In [1]: import numpy as np

In [2]: np.set_printoptions(precision=1, suppress=True, linewidth=100, legacy="1.25")

In [3]: rd = lambda a: np.round(a, 1) + 0

In [4]: out = np.array([[3, 2, 3, 3, 0],
   ...:     [1, 2, 0, 2, 2],
   ...:     [1, 1, 3, 3, 1],
   ...:     [2, 0, 1, 2, 3],
   ...:     [3, 3, 1, 2, 3]])

In [5]: E = out - out.T

In [6]: E
Out[6]: 
array([[ 0,  1,  2,  1, -3],
       [-1,  0, -1,  2, -1],
       [-2,  1,  0,  2,  0],
       [-1, -2, -2,  0,  1],
       [ 3,  1,  0, -1,  0]])

In [7]: rd(np.linalg.det(E.T))
Out[7]: 0.0

In [8]: rd(np.linalg.eigvals(E).sum().real)
Out[8]: 0.0

In [9]: np.einsum("ii->", E)
Out[9]: 0

In [10]: np.kron(np.eye(2, dtype=int), E)
Out[10]: 
array([[ 0,  1,  2,  1, -3,  0,  0,  0,  0,  0],
       [-1,  0, -1,  2, -1,  0,  0,  0,  0,  0],
       [-2,  1,  0,  2,  0,  0,  0,  0,  0,  0],
       [-1, -2, -2,  0,  1,  0,  0,  0,  0,  0],
       [ 3,  1,  0, -1,  0,  0,  0,  0,  0,  0],
       [ 0,  0,  0,  0,  0,  0,  1,  2,  1, -3],
       [ 0,  0,  0,  0,  0, -1,  0, -1,  2, -1],
       [ 0,  0,  0,  0,  0, -2,  1,  0,  2,  0],
       [ 0,  0,  0,  0,  0, -1, -2, -2,  0,  1],
       [ 0,  0,  0,  0,  0,  3,  1,  0, -1,  0]])

In [11]: print(rd(np.poly(E)))
[ 1.  0. 26.  0. 75.  0.]

In [12]: r0, v = E[0], E[3]

In [13]: r0 @ r0
Out[13]: 15

In [14]: pr = (r0 @ v) / (r0 @ r0) * r0

In [15]: print(rd(pr))
[ 0.  -0.6 -1.2 -0.6  1.8]

In [16]: rd(v - pr)
Out[16]: array([-1. , -1.4, -0.8,  0.6, -0.8])

In [17]: np.linalg.matrix_rank(np.outer(r0, v))
Out[17]: 1

In [18]: print(np.outer(r0, v))
[[ 0  0  0  0  0]
 [-1 -2 -2  0  1]
 [-2 -4 -4  0  2]
 [-1 -2 -2  0  1]
 [ 3  6  6  0 -3]]

In [19]: rng = np.random.default_rng(378)

In [20]: labels = rng.permutation(5)

In [21]: print(labels)
[0 1 3 4 2]

In [22]: out = E[labels][:, labels]

In [23]: out
Out[23]: 
array([[ 0,  1,  1, -3,  2],
       [-1,  0,  2, -1, -1],
       [-1, -2,  0,  1, -2],
       [ 3,  1, -1,  0,  0],
       [-2,  1,  2,  0,  0]])

In [24]: np.diag(out)
Out[24]: array([0, 0, 0, 0, 0])

In [25]: rd(np.sort(np.abs(np.linalg.eigvals(out))))
Out[25]: array([0. , 1.8, 1.8, 4.8, 4.8])

In [26]: np.allclose(out, E)
Out[26]: False

In [27]: K = np.load("layer5.npy")

In [28]: K
Out[28]: 
array([[ 1.7,  1. ,  2.9, -0.3,  1.2,  0. ,  2.4],
       [ 2.3,  0.7,  2.5,  0.4,  1. ,  0.2,  1.8],
       [ 1.6,  1.1,  2.3, -0.2,  1.2,  0.1,  2.4],
       [ 2.1,  0.7,  2.2, -0.1,  0.9,  0. ,  2.2],
       [ 2.2,  0.9,  2.6,  0.6,  0.8,  0.1,  1.7],
       [ 1.9,  1.2,  1.5,  0. ,  1.1,  0.4,  2.2],
       [ 2. ,  0.7,  2.3, -0.1,  1.3, -0.7,  1.8],
       [ 0.1,  0.7,  0.7,  2.7,  0.8,  0.2, -0.4],
       [ 0.1,  1.4,  1.1,  2.9,  1. ,  0.1,  0.4],
       [ 0.3,  0.7,  1. ,  2.1,  0.9,  0. , -0.3],
       [ 0.1,  1.1,  1.3,  1.9,  1.6,  0.1, -0.2],
       [-0.6,  1.3,  1.1,  1.9,  0.6, -0.1, -0.4],
       [-0.7,  0.7,  1. ,  1.9,  1.6,  0.1, -0.1],
       [-0.7,  1.2,  0.9,  2.1,  0.8,  0.2, -0.3],
       [-0.2,  2.6,  1.9,  2.1,  0. , -0.2,  0.2],
       [-0.3,  1.5,  2.7,  1.7, -0.5, -0.3,  0.5],
       [ 0.4,  2.2,  2.3,  2.2,  0.2, -0.1,  0. ],
       [ 0.3,  1.8,  1.3,  2. , -0.5, -0.3,  0.1],
       [ 0.2,  1.9,  1.8,  1.9, -0.2,  0.4, -0.1],
       [ 0.1,  2.1,  1.6,  2.2,  0.3, -0.4, -0.7],
       [-0.1,  2.4,  2.1,  2. , -0.1,  0.1, -0.1]])

In [29]: r0, v = K[11], K[14]

In [30]: rd(r0 @ v)
Out[30]: 9.5

In [31]: r0 @ r0
Out[31]: 7.4

In [32]: pr = (r0 @ v) / (r0 @ r0) * r0

In [33]: rd(pr)
Out[33]: array([-0.8,  1.7,  1.4,  2.4,  0.8, -0.1, -0.5])

In [34]: rd(np.outer(r0, v))
Out[34]: 
array([[ 0.1, -1.6, -1.1, -1.3,  0. ,  0.1, -0.1],
       [-0.3,  3.4,  2.5,  2.7,  0. , -0.3,  0.3],
       [-0.2,  2.9,  2.1,  2.3,  0. , -0.2,  0.2],
       [-0.4,  4.9,  3.6,  4. ,  0. , -0.4,  0.4],
       [-0.1,  1.6,  1.1,  1.3,  0. , -0.1,  0.1],
       [ 0. , -0.3, -0.2, -0.2,  0. ,  0. ,  0. ],
       [ 0.1, -1. , -0.8, -0.8,  0. ,  0.1, -0.1]])

In [35]: rd(v - pr)
Out[35]: array([ 0.6,  0.9,  0.5, -0.3, -0.8, -0.1,  0.7])

In [36]: rd((v - pr) @ r0)
Out[36]: 0.0

In [37]: J = np.load("w.npy")

In [38]: print(rd(J))
[[0.4 0.  0.5]
 [0.  1.  0. ]
 [0.5 0.  0.6]]

In [39]: left, sig, Vh = np.linalg.svd(J)

In [40]: vecs = Vh[:(sig > 1e-8).sum()]

In [41]: vec = J[2] + -3 * J[1] + rng.integers(2) * np.eye(3)[2]

In [42]: rd(vec)
Out[42]: array([ 0.5, -3. ,  1.6])

In [43]: rd(np.linalg.norm(vec - vecs.T @ vecs @ vec))
Out[43]: 0.6

In [44]: print(np.linalg.matrix_rank(np.vstack([J, vec])))
3

In [45]: print(rd(np.diag(vecs.T @ vecs)))
[0.4 1.  0.6]

In [46]: rd(vecs.T @ vecs)
Out[46]: 
array([[0.4, 0. , 0.5],
       [0. , 1. , 0. ],
       [0.5, 0. , 0.6]])

In [47]: np.allclose(vecs.T @ vecs @ vec, vec)
Out[47]: False

In [48]: rd(np.linalg.norm(J, 2) / np.linalg.norm(J))
Out[48]: 0.7

In [49]: [round(float(x), 1) for x in np.linalg.svd(J, compute_uv=False)[:3]]
Out[49]: [1.0, 1.0, 0.0]

In [50]: print(np.linalg.cond(J) > 100)
True

In [51]: rk = np.linalg.matrix_rank(J)

In [52]: rk
Out[52]: 2

In [53]: null = np.linalg.svd(J)[2][rk:].T

In [54]: [int(np.linalg.matrix_rank(J[:, :j + 1])) for j in range(3)]
Out[54]: [1, 2, 2]

In [55]: np.linalg.matrix_rank(J.T @ J), np.linalg.matrix_rank(J @ J.T)
Out[55]: (2, 2)

In [56]: print(null.shape)
(3, 1)

In [57]: rd(null @ null.T)
Out[57]: 
array([[ 0.6,  0. , -0.5],
       [ 0. ,  0. ,  0. ],
       [-0.5,  0. ,  0.4]])

In [58]: O, _ = np.linalg.qr(np.array([[0.4, 1.1, -0.8, 0.9, -0.3, -0.6, 1.2, 0.8],
    ...:     [-0.1, 1.0, -0.7, 0.7, 0.8, 0.2, 0.0, 0.1],
    ...:     [0.0, -0.1, 0.8, -1.1, -1.0, -1.3, -1.3, 0.2],
    ...:     [1.6, -0.2, 1.5, -0.6, 2.6, -0.7, -1.0, -1.0],
    ...:     [0.7, -0.2, 0.5, 1.2, 1.0, -1.5, -0.3, 0.3],
    ...:     [0.6, 0.1, -0.6, 1.7, 0.8, -1.0, 0.1, 0.8],
    ...:     [2.2, -0.8, -0.5, -0.1, 0.7, 1.6, 0.0, -0.4],
    ...:     [1.6, -0.5, 0.3, 0.5, 0.5, 2.0, 1.2, 1.1]]))

In [59]: mat = O[:, :7]

In [60]: rd(mat)
Out[60]: 
array([[-0.1, -0.7,  0.1,  0.1, -0.4, -0.1,  0.5],
       [ 0. , -0.6,  0.1,  0.1,  0.3,  0.2, -0.7],
       [ 0. ,  0.1, -0.4,  0.3, -0.6, -0.4, -0.5],
       [-0.5, -0.1, -0.7,  0.1,  0.4, -0.1,  0.2],
       [-0.2,  0. , -0.2, -0.7, -0.1, -0.2, -0.1],
       [-0.2, -0.2,  0.3, -0.5,  0.1, -0.4, -0.1],
       [-0.7,  0.2,  0.5,  0.4,  0.1, -0.3, -0.1],
       [-0.5,  0.1,  0. , -0.2, -0.4,  0.7, -0.1]])

In [61]: hat = mat @ np.linalg.solve(mat.T @ mat, mat.T)

In [62]: print(rd(np.diag(hat)))
[1.  1.  1.  1.  0.6 0.6 1.  1. ]

In [63]: np.trace(hat)
Out[63]: 7.0

In [64]: rd(hat)
Out[64]: 
array([[ 1. ,  0. ,  0. ,  0. ,  0. ,  0. ,  0. ,  0. ],
       [ 0. ,  1. ,  0. ,  0. , -0.1,  0.1,  0. ,  0. ],
       [ 0. ,  0. ,  1. ,  0. ,  0.1, -0.1,  0. ,  0. ],
       [ 0. ,  0. ,  0. ,  1. ,  0.1, -0.1,  0. ,  0. ],
       [ 0. , -0.1,  0.1,  0.1,  0.6,  0.4, -0.1,  0.1],
       [ 0. ,  0.1, -0.1, -0.1,  0.4,  0.6,  0.1, -0.1],
       [ 0. ,  0. ,  0. ,  0. , -0.1,  0.1,  1. ,  0. ],
       [ 0. ,  0. ,  0. ,  0. ,  0.1, -0.1,  0. ,  1. ]])

In [65]: print(rd(np.linalg.eigvalsh(hat)))
[0. 1. 1. 1. 1. 1. 1. 1.]

In [66]: np.linalg.matrix_rank(np.eye(8) - hat)
Out[66]: 1

In [67]: np.allclose(hat @ hat, hat)
Out[67]: True
